$ ipython --no-banner

In [1]: import numpy as np

In [2]: np.set_printoptions(precision=2, suppress=True, linewidth=160, floatmode="fixed")

In [3]: tidy = lambda a: np.round(a, 2) + 0

In [4]: arr = np.load("run19.npy")

In [5]: arr
Out[5]: 
array([[ -1.10, -26.00,   0.50],
       [ -0.80, -12.00,  -0.20],
       [ -0.80, -28.00,  -0.90]])

In [6]: rng = np.random.default_rng(4939)

In [7]: z = rng.permutation(3)

In [8]: z
Out[8]: array([0, 2, 1])

In [9]: M2 = arr[z][:, z]

In [10]: tidy(np.sort(np.abs(np.linalg.eigvals(M2))))
Out[10]: array([ 1.04,  1.05, 13.99])

In [11]: M2
Out[11]: 
array([[ -1.10,   0.50, -26.00],
       [ -0.80,  -0.90, -28.00],
       [ -0.80,  -0.20, -12.00]])

In [12]: np.trace(M2)
Out[12]: np.float64(-14.0)

In [13]: tidy(np.linalg.det(M2)), tidy(np.linalg.det(arr[z]))
Out[13]: (np.float64(15.24), np.float64(-15.24))

In [14]: T = np.stack([arr, 5 * arr, arr[::-1]])

In [15]: (T @ arr.T).shape
Out[15]: (3, 3, 3)

In [16]: tidy(T.sum(axis=0))
Out[16]: 
array([[  -7.40, -184.00,    2.10],
       [  -5.60,  -84.00,   -1.40],
       [  -5.90, -194.00,   -4.90]])

In [17]: T.shape
Out[17]: (3, 3, 3)

In [18]: np.linalg.matrix_rank(T)
Out[18]: array([3, 3, 3])

In [19]: tidy(np.linalg.det(T))
Out[19]: array([  15.24, 1905.00,  -15.24])

In [20]: feats = np.loadtxt("x.csv", delimiter=",")

In [21]: feats
Out[21]: 
array([[0.00, 0.00, 4.00],
       [0.00, 0.00, 2.00],
       [4.00, 2.00, 0.00]])

In [22]: M2 = feats / np.linalg.norm(feats, axis=1, keepdims=True)

In [23]: cov = M2 @ M2.T

In [24]: tidy(cov)
Out[24]: 
array([[1.00, 1.00, 0.00],
       [1.00, 1.00, 0.00],
       [0.00, 0.00, 1.00]])

In [25]: M2 = np.array([[3, 3, 1], [2, 3, 1], [2, 2, 2]])

In [26]: X = M2 + M2.T

In [27]: X
Out[27]: 
array([[6, 5, 3],
       [5, 6, 3],
       [3, 3, 4]])

In [28]: evals, evecs = np.linalg.eigh(X)

In [29]: tidy(evecs.T @ evecs)
Out[29]: 
array([[1.00, 0.00, 0.00],
       [0.00, 1.00, 0.00],
       [0.00, 0.00, 1.00]])

In [30]: tidy(evecs @ np.diag(evals) @ evecs.T)
Out[30]: 
array([[6.00, 5.00, 3.00],
       [5.00, 6.00, 3.00],
       [3.00, 3.00, 4.00]])

In [31]: tidy(evecs.T @ X @ evecs)
Out[31]: 
array([[ 1.00,  0.00,  0.00],
       [ 0.00,  2.00,  0.00],
       [ 0.00,  0.00, 13.00]])

In [32]: tidy(np.abs(evecs[:, -1]))
Out[32]: array([0.64, 0.64, 0.43])

In [33]: evals.sum(), np.trace(X)
Out[33]: (np.float64(16.0), np.int64(16))

In [34]: print(tidy(np.linalg.svd(X, compute_uv=False)))
[13.00  2.00  1.00]

In [35]: print(np.abs(evecs[:, -1]).round(6).argmax())
0

In [36]: O, evecs = np.linalg.qr(X[:, :1])[0], np.linalg.qr(X[:, 1:])[0]

In [37]: s = np.linalg.svd(O.T @ evecs, compute_uv=False)

In [38]: tidy(np.linalg.norm(O @ O.T - evecs @ evecs.T, 2))
Out[38]: np.float64(1.0)

In [39]: print(tidy(s))
[0.99]

In [40]: M2 = X / np.sqrt((X ** 2).mean(axis=1, keepdims=True))

In [41]: print(tidy(M2[2]))
[0.89 0.89 1.19]

In [42]: tidy(X - X.mean(axis=1, keepdims=True))
Out[42]: 
array([[ 1.33,  0.33, -1.67],
       [ 0.33,  1.33, -1.67],
       [-0.33, -0.33,  0.67]])

In [43]: evals, evecs = np.linalg.eigh(X)

In [44]: x0 = np.array([1, 3, -3])

In [45]: tidy(np.linalg.eigvalsh(X[1:, 1:]))
Out[45]: array([1.84, 8.16])

In [46]: tidy(evecs * np.abs(evals) @ evecs.T)
Out[46]: 
array([[6.00, 5.00, 3.00],
       [5.00, 6.00, 3.00],
       [3.00, 3.00, 4.00]])

In [47]: x0 @ X @ x0
Out[47]: np.int64(54)

In [48]: np.abs(X).sum(axis=1).max(), np.abs(evals).max()
Out[48]: (np.int64(14), np.float64(13.0))
